$ python3 -q
>>> import numpy as np
>>> np.set_printoptions(suppress=True, linewidth=160)
>>> tidy = lambda a: np.round(a, 1) + 0
>>> J = np.loadtxt("case17.csv", delimiter=",")
>>> J
array([[6., 0., 0., 5.],
       [0., 6., 5., 0.],
       [0., 5., 6., 0.],
       [5., 0., 0., 6.]])
>>> x = np.ones(4)
>>> for _ in range(4):
...     x = J @ x
...     x /= np.linalg.norm(x)
...     print(round(x @ J @ x, 1))
... 
11.0
11.0
11.0
11.0
>>> tidy(np.linalg.eigvalsh(J)[-1])
np.float64(11.0)
>>> x
array([0.5, 0.5, 0.5, 0.5])
>>> ev, V = np.linalg.eigh(J)
>>> x = np.array([0, -3, -5, 3])
>>> tidy(V * np.abs(ev) @ V.T)
array([[6., 0., 0., 5.],
       [0., 6., 5., 0.],
       [0., 5., 6., 0.],
       [5., 0., 0., 6.]])
>>> tidy(V * np.maximum(ev, 0) @ V.T)
array([[6., 0., 0., 5.],
       [0., 6., 5., 0.],
       [0., 5., 6., 0.],
       [5., 0., 0., 6.]])
>>> np.abs(J).sum(axis=1).max(), np.abs(ev).max()
(np.float64(11.0), np.float64(11.0))
>>> tidy(x @ J @ x / (x @ x)), ev[0], ev[-1]
(np.float64(9.5), np.float64(1.0), np.float64(11.0))
>>> th = np.radians(180)
>>> r_ = np.eye(4)
>>> r_[0, 0] = r_[2, 2] = np.cos(th)
>>> r_[0, 2], r_[2, 0] = -np.sin(th), np.sin(th)
>>> tidy(r_)
array([[-1.,  0.,  0.,  0.],
       [ 0.,  1.,  0.,  0.],
       [ 0.,  0., -1.,  0.],
       [ 0.,  0.,  0.,  1.]])
>>> Y = J @ r_.T
>>> np.allclose(np.linalg.norm(J, axis=1), np.linalg.norm(Y, axis=1))
True
>>> tidy(np.linalg.det(r_)), np.trace(r_)
(np.float64(1.0), np.float64(0.0))
>>> tidy(np.linalg.svd(J, compute_uv=False)), tidy(np.linalg.svd(Y, compute_uv=False))
(array([11., 11.,  1.,  1.]), array([11., 11.,  1.,  1.]))
>>> mat = np.load("layer11.npy")
>>> mat
array([[2, 2, 2, 2],
       [0, 2, 0, 2],
       [2, 2, 2, 2],
       [0, 2, 0, 2]])
>>> np.linalg.lstsq(mat[:-1].T, mat[-1])[2]
np.int32(2)
>>> np.allclose(mat[:-1].T @ np.linalg.lstsq(mat[:-1].T, mat[-1])[0], mat[-1])
True
>>> tidy(np.trace(np.linalg.pinv(mat) @ mat))
np.float64(2.0)
>>> tidy(mat @ np.linalg.pinv(mat) @ mat)
array([[2., 2., 2., 2.],
       [0., 2., 0., 2.],
       [2., 2., 2., 2.],
       [0., 2., 0., 2.]])
>>> np.unique(mat.round(6), axis=0).shape
(2, 4)
>>> try:
...     np.linalg.inv(mat)
... except np.linalg.LinAlgError as e:
...     print(repr(e))
... 
LinAlgError('Singular matrix')
>>> F = np.load("w.npy")
>>> F
array([[-3,  3,  4,  5],
       [ 5, -3,  3,  4],
       [ 4,  5, -3,  3],
       [ 3,  4,  5, -3]])
>>> ev, V = np.linalg.eigvalsh(J)
Traceback (most recent call last):
  File "<python-input-34>", line 1, in <module>
    ev, V = np.linalg.eigvalsh(J)
    ^^^^^
ValueError: too many values to unpack (expected 2)
>>> ev, V = np.linalg.eigh(J)
>>> ev
array([ 1.,  1., 11., 11.])
>>> tidy(V @ np.diag(ev) @ V.T)
array([[6., 0., 0., 5.],
       [0., 6., 5., 0.],
       [0., 5., 6., 0.],
       [5., 0., 0., 6.]])
>>> tidy(V.T @ J @ V)
array([[ 1.,  0.,  0.,  0.],
       [ 0.,  1.,  0.,  0.],
       [ 0.,  0., 11.,  0.],
       [ 0.,  0.,  0., 11.]])
>>> tidy(V.T @ V)
array([[1., 0., 0., 0.],
       [0., 1., 0., 0.],
       [0., 0., 1., 0.],
       [0., 0., 0., 1.]])
>>> Y = F[0, 0] * F[1:] - np.outer(F[1:, 0], F[0])
>>> Y
array([[  0,  -6, -29, -37],
       [  0, -27,  -7, -29],
       [  0, -21, -27,  -6]])
>>> np.linalg.matrix_rank(Y), np.linalg.matrix_rank(F)
(np.int64(3), np.int64(4))
>>> np.flatnonzero(~Y.round(6).any(axis=1))
array([], dtype=int64)
>>> x = np.array([3, 4, 2, 5])
>>> target = F @ x
>>> target
array([36, 29, 41, 20])
>>> tidy(np.linalg.solve(F.T, F[1]))
array([0., 1., 0., 0.])
>>> tidy(np.linalg.solve(F, F[:, 2]))
array([0., 0., 1., 0.])
>>> C2 = F.T @ F
>>> C2
array([[59,  8,  6,  8],
       [ 8, 59,  8,  6],
       [ 6,  8, 59,  8],
       [ 8,  6,  8, 59]])
>>> (F @ F.T).shape
(4, 4)
>>> np.linalg.matrix_rank(C2)
np.int64(4)
>>> tidy(np.linalg.svd(F, compute_uv=False) ** 2)
array([81., 53., 53., 49.])
>>> np.trace(C2), (F ** 2).sum()
(np.int64(236), np.int64(236))
>>> Y = np.array([[0, 1, 0], [3, 2, 3], [0, 0, 2], [2, 0, 2]])
>>> cent = np.array([[-2, -3, 1, 0, -2], [-2, -2, -2, 2, -1], [1, -1, -3, 1, -2]])
>>> arr = Y @ cent
>>> arr
array([[ -2,  -2,  -2,   2,  -1],
       [ -7, -16, -10,   7, -14],
       [  2,  -2,  -6,   2,  -4],
       [ -2,  -8,  -4,   2,  -8]])
>>> Y = np.array([[1, 1, -2], [1, -2, -1]])
>>> cent = np.kron(Y, arr)
>>> np.linalg.matrix_rank(cent)
np.int64(6)
>>> tidy(np.linalg.norm(cent, 2)), tidy(np.linalg.norm(Y, 2) * np.linalg.norm(arr, 2))
(np.float64(76.9), np.float64(76.9))
